% ipython --no-banner

In [1]: import numpy as np

In [2]: from numpy import linalg as LA

In [3]: np.set_printoptions(suppress=True, linewidth=120)

In [4]: rd = lambda a: np.round(a, 2) + 0

In [5]: W0 = np.array([[1, 0, 0], [3, 0, 0]])

In [6]: # rank 1

In [7]: W0[:, 0] @ W0[:, 1]
Out[7]: np.int64(0)

In [8]: F = np.load("layer15.npy")

In [9]: F
Out[9]: 
array([[0, 0, 0, 3],
       [0, 0, 0, 0],
       [0, 1, 0, 0],
       [3, 0, 0, 0]])

In [10]: # 2 blocks once reordered

In [11]: rng = np.random.default_rng(40874)

In [12]: out = F + rng.integers(-2, 3, (4, 3)) @ rng.integers(-2, 3, (3, 4))

In [13]: out
Out[13]: 
array([[-3, -3,  3,  3],
       [-1,  7, -7,  1],
       [-3,  1,  0,  2],
       [ 6,  0,  0, -1]])

In [14]: np.abs(out - F).sum(axis=1)
Out[14]: array([ 9, 16,  5,  4])

In [15]: out - F
Out[15]: 
array([[-3, -3,  3,  0],
       [-1,  7, -7,  1],
       [-3,  0,  0,  2],
       [ 3,  0,  0, -1]])

In [16]: out = np.array([[-2, -1, -1], [-1, 0, -2]])

In [17]: Z = np.kron(out, F)

In [18]: rd(LA.norm(Z, 2)), rd(LA.norm(out, 2) * LA.norm(F, 2))
Out[18]: (np.float64(9.26), np.float64(9.26))

In [19]: Z.shape
Out[19]: (8, 12)

In [20]: LA.matrix_rank(Z)
Out[20]: np.int64(6)

In [21]: data = np.load("test12.npy")

In [22]: data
Out[22]: 
array([[-1.56,  0.19, -0.6 , -2.42, -0.08],
       [ 2.05, -0.46, -0.53, -0.2 ,  0.  ],
       [ 6.59,  0.11,  0.01, -2.08, -0.15],
       [ 2.63,  1.07,  0.39,  0.74, -0.15],
       [ 0.97,  0.45,  0.23, -1.  , -0.07],
       [ 2.  ,  0.24, -0.45, -0.31, -0.15],
       [-2.95, -0.69, -0.1 , -0.13,  0.12],
       [-2.34,  0.04, -0.04, -1.57,  0.05],
       [ 5.03,  0.26, -0.13, -1.44,  0.02],
       [-1.6 ,  0.5 , -0.26, -0.43, -0.04],
       [-2.59,  1.17, -0.13, -1.88,  0.34],
       [-0.07, -1.24, -0.11, -0.74, -0.08]])

In [23]: Ac = data - data.mean(axis=0)

In [24]: V = LA.svd(Ac)[2][:3]

In [25]: out = Ac - Ac @ V.T @ V

In [26]: LA.norm(out, axis=1).round(6).argmax()
Out[26]: np.int64(5)

In [27]: rd(LA.norm(out) / LA.norm(Ac))
Out[27]: np.float64(0.08)
